% ipython --no-banner

In [1]: import numpy as np

In [2]: import numpy.linalg as la

In [3]: np.set_printoptions(precision=2, suppress=True, linewidth=120, floatmode="fixed")

In [4]: arr = np.load("out7.npy")

In [5]: arr
Out[5]: 
array([[ 1, -2,  4, -8],
       [ 1, -1,  1, -1],
       [ 1,  0,  0,  0],
       [ 1,  1,  1,  1]])

In [6]: np.round(la.det(arr.T), 2)
Out[6]: np.float64(12.0)

In [7]: round(float(la.eigvals(arr).sum().real), 2)
Out[7]: 1.0

In [8]: np.einsum("ij,ji->", arr, arr)
Out[8]: np.int64(-11)

In [9]: round(float(la.det(arr[::-1])), 2)
Out[9]: 12.0

In [10]: A = -1 * np.eye(10) + np.eye(10, k=1)

In [11]: A
Out[11]: 
array([[-1.00,  1.00,  0.00,  0.00,  0.00,  0.00,  0.00,  0.00,  0.00,  0.00],
       [ 0.00, -1.00,  1.00,  0.00,  0.00,  0.00,  0.00,  0.00,  0.00,  0.00],
       [ 0.00,  0.00, -1.00,  1.00,  0.00,  0.00,  0.00,  0.00,  0.00,  0.00],
       [ 0.00,  0.00,  0.00, -1.00,  1.00,  0.00,  0.00,  0.00,  0.00,  0.00],
       [ 0.00,  0.00,  0.00,  0.00, -1.00,  1.00,  0.00,  0.00,  0.00,  0.00],
       [ 0.00,  0.00,  0.00,  0.00,  0.00, -1.00,  1.00,  0.00,  0.00,  0.00],
       [ 0.00,  0.00,  0.00,  0.00,  0.00,  0.00, -1.00,  1.00,  0.00,  0.00],
       [ 0.00,  0.00,  0.00,  0.00,  0.00,  0.00,  0.00, -1.00,  1.00,  0.00],
       [ 0.00,  0.00,  0.00,  0.00,  0.00,  0.00,  0.00,  0.00, -1.00,  1.00],
       [ 0.00,  0.00,  0.00,  0.00,  0.00,  0.00,  0.00,  0.00,  0.00, -1.00]])

In [12]: f = np.array([-2, 2, 1, 3, 1, 1, 2, -3, -1, -2])

In [13]: Y = A + np.outer(f, np.eye(10)[8])

In [14]: Y
Out[14]: 
array([[-1.00,  1.00,  0.00,  0.00,  0.00,  0.00,  0.00,  0.00, -2.00,  0.00],
       [ 0.00, -1.00,  1.00,  0.00,  0.00,  0.00,  0.00,  0.00,  2.00,  0.00],
       [ 0.00,  0.00, -1.00,  1.00,  0.00,  0.00,  0.00,  0.00,  1.00,  0.00],
       [ 0.00,  0.00,  0.00, -1.00,  1.00,  0.00,  0.00,  0.00,  3.00,  0.00],
       [ 0.00,  0.00,  0.00,  0.00, -1.00,  1.00,  0.00,  0.00,  1.00,  0.00],
       [ 0.00,  0.00,  0.00,  0.00,  0.00, -1.00,  1.00,  0.00,  1.00,  0.00],
       [ 0.00,  0.00,  0.00,  0.00,  0.00,  0.00, -1.00,  1.00,  2.00,  0.00],
       [ 0.00,  0.00,  0.00,  0.00,  0.00,  0.00,  0.00, -1.00, -2.00,  0.00],
       [ 0.00,  0.00,  0.00,  0.00,  0.00,  0.00,  0.00,  0.00, -2.00,  1.00],
       [ 0.00,  0.00,  0.00,  0.00,  0.00,  0.00,  0.00,  0.00, -2.00, -1.00]])

In [15]: la.matrix_rank(Y - A)
Out[15]: np.int64(1)

In [16]: np.prod(np.diag(A)), round(float(la.det(A)), 2)
Out[16]: (np.float64(1.0), 1.0)

In [17]: [int(la.matrix_rank(la.matrix_power(A, p))) for p in range(1, 11)]
Out[17]: [10, 10, 10, 10, 10, 10, 10, 10, 10, 10]

In [18]: la.matrix_rank(A - A[0, 0] * np.eye(10))
Out[18]: np.int64(9)

In [19]: W1 = np.array([[6, 9, 1, 3, 1, 4],
    ...:     [3, 4, 9, 8, 3, 5],
    ...:     [0, 8, 5, 3, 4, 3],
    ...:     [3, 4, 1, 7, 1, 4],
    ...:     [9, 7, 1, 8, 7, 4],
    ...:     [0, 4, 9, 8, 8, 2],
    ...:     [3, 0, 3, 9, 6, 5],
    ...:     [8, 6, 2, 0, 9, 0],
    ...:     [2, 1, 8, 4, 9, 3],
    ...:     [7, 0, 3, 1, 3, 5]])

In [20]: beta = np.array([2, -1, -1, 0, -3, -3])

In [21]: hid = np.maximum(A @ W1 + beta, 0)

In [22]: la.matrix_rank(hid)
Out[22]: np.int64(5)

In [23]: (hid > 0).astype(int)
Out[23]: 
array([[0, 0, 1, 1, 0, 0],
       [0, 1, 0, 0, 0, 0],
       [1, 0, 0, 1, 0, 0],
       [1, 1, 0, 1, 1, 0],
       [0, 0, 1, 0, 0, 0],
       [1, 0, 0, 1, 0, 0],
       [1, 1, 0, 0, 0, 0],
       [0, 0, 1, 1, 0, 0],
       [1, 0, 0, 0, 0, 0],
       [0, 0, 0, 0, 0, 0]])

In [24]: hid
Out[24]: 
array([[0.00, 0.00, 7.00, 5.00, 0.00, 0.00],
       [0.00, 3.00, 0.00, 0.00, 0.00, 0.00],
       [5.00, 0.00, 0.00, 4.00, 0.00, 0.00],
       [8.00, 2.00, 0.00, 1.00, 3.00, 0.00],
       [0.00, 0.00, 7.00, 0.00, 0.00, 0.00],
       [5.00, 0.00, 0.00, 1.00, 0.00, 0.00],
       [7.00, 5.00, 0.00, 0.00, 0.00, 0.00],
       [0.00, 0.00, 5.00, 4.00, 0.00, 0.00],
       [7.00, 0.00, 0.00, 0.00, 0.00, 0.00],
       [0.00, 0.00, 0.00, 0.00, 0.00, 0.00]])

In [25]: basis = np.array([[0, 0, 0], [0, 0, 1], [1, 2, 1], [2, 1, 0], [1, 2, 2], [1, 1, 2]])

In [26]: W1 @ basis
Out[26]: 
array([[12, 11, 20],
       [33, 37, 29],
       [18, 24, 27],
       [20, 15, 15],
       [28, 28, 30],
       [35, 44, 33],
       [32, 32, 25],
       [11, 22, 26],
       [28, 41, 33],
       [13, 18, 19]])

In [27]: hid @ basis
Out[27]: 
array([[17.00, 19.00,  7.00],
       [ 0.00,  0.00,  3.00],
       [ 8.00,  4.00,  0.00],
       [ 5.00,  7.00,  8.00],
       [ 7.00, 14.00,  7.00],
       [ 2.00,  1.00,  0.00],
       [ 0.00,  0.00,  5.00],
       [13.00, 14.00,  5.00],
       [ 0.00,  0.00,  0.00],
       [ 0.00,  0.00,  0.00]])

In [28]: th = np.radians(36)

In [29]: R = np.eye(10)

In [30]: R[3, 3] = R[5, 5] = np.cos(th)

In [31]: R[3, 5], R[5, 3] = -np.sin(th), np.sin(th)

In [32]: R
Out[32]: 
array([[ 1.00,  0.00,  0.00,  0.00,  0.00,  0.00,  0.00,  0.00,  0.00,  0.00],
       [ 0.00,  1.00,  0.00,  0.00,  0.00,  0.00,  0.00,  0.00,  0.00,  0.00],
       [ 0.00,  0.00,  1.00,  0.00,  0.00,  0.00,  0.00,  0.00,  0.00,  0.00],
       [ 0.00,  0.00,  0.00,  0.81,  0.00, -0.59,  0.00,  0.00,  0.00,  0.00],
       [ 0.00,  0.00,  0.00,  0.00,  1.00,  0.00,  0.00,  0.00,  0.00,  0.00],
       [ 0.00,  0.00,  0.00,  0.59,  0.00,  0.81,  0.00,  0.00,  0.00,  0.00],
       [ 0.00,  0.00,  0.00,  0.00,  0.00,  0.00,  1.00,  0.00,  0.00,  0.00],
       [ 0.00,  0.00,  0.00,  0.00,  0.00,  0.00,  0.00,  1.00,  0.00,  0.00],
       [ 0.00,  0.00,  0.00,  0.00,  0.00,  0.00,  0.00,  0.00,  1.00,  0.00],
       [ 0.00,  0.00,  0.00,  0.00,  0.00,  0.00,  0.00,  0.00,  0.00,  1.00]])

In [33]: Y = A @ R.T

In [34]: np.abs(Y - A).max(axis=0)
Out[34]: array([0.00, 0.00, 0.00, 0.59, 0.00, 0.59, 0.00, 0.00, 0.00, 0.00])

In [35]: np.allclose(A @ A.T, Y @ Y.T)
Out[35]: True

In [36]: np.allclose(la.norm(A, axis=1), la.norm(Y, axis=1))
Out[36]: True

In [37]: Y
Out[37]: 
array([[-1.00,  1.00,  0.00,  0.00,  0.00,  0.00,  0.00,  0.00,  0.00,  0.00],
       [ 0.00, -1.00,  1.00,  0.00,  0.00,  0.00,  0.00,  0.00,  0.00,  0.00],
       [ 0.00,  0.00, -1.00,  0.81,  0.00,  0.59,  0.00,  0.00,  0.00,  0.00],
       [ 0.00,  0.00,  0.00, -0.81,  1.00, -0.59,  0.00,  0.00,  0.00,  0.00],
       [ 0.00,  0.00,  0.00, -0.59, -1.00,  0.81,  0.00,  0.00,  0.00,  0.00],
       [ 0.00,  0.00,  0.00,  0.59,  0.00, -0.81,  1.00,  0.00,  0.00,  0.00],
       [ 0.00,  0.00,  0.00,  0.00,  0.00,  0.00, -1.00,  1.00,  0.00,  0.00],
       [ 0.00,  0.00,  0.00,  0.00,  0.00,  0.00,  0.00, -1.00,  1.00,  0.00],
       [ 0.00,  0.00,  0.00,  0.00,  0.00,  0.00,  0.00,  0.00, -1.00,  1.00],
       [ 0.00,  0.00,  0.00,  0.00,  0.00,  0.00,  0.00,  0.00,  0.00, -1.00]])
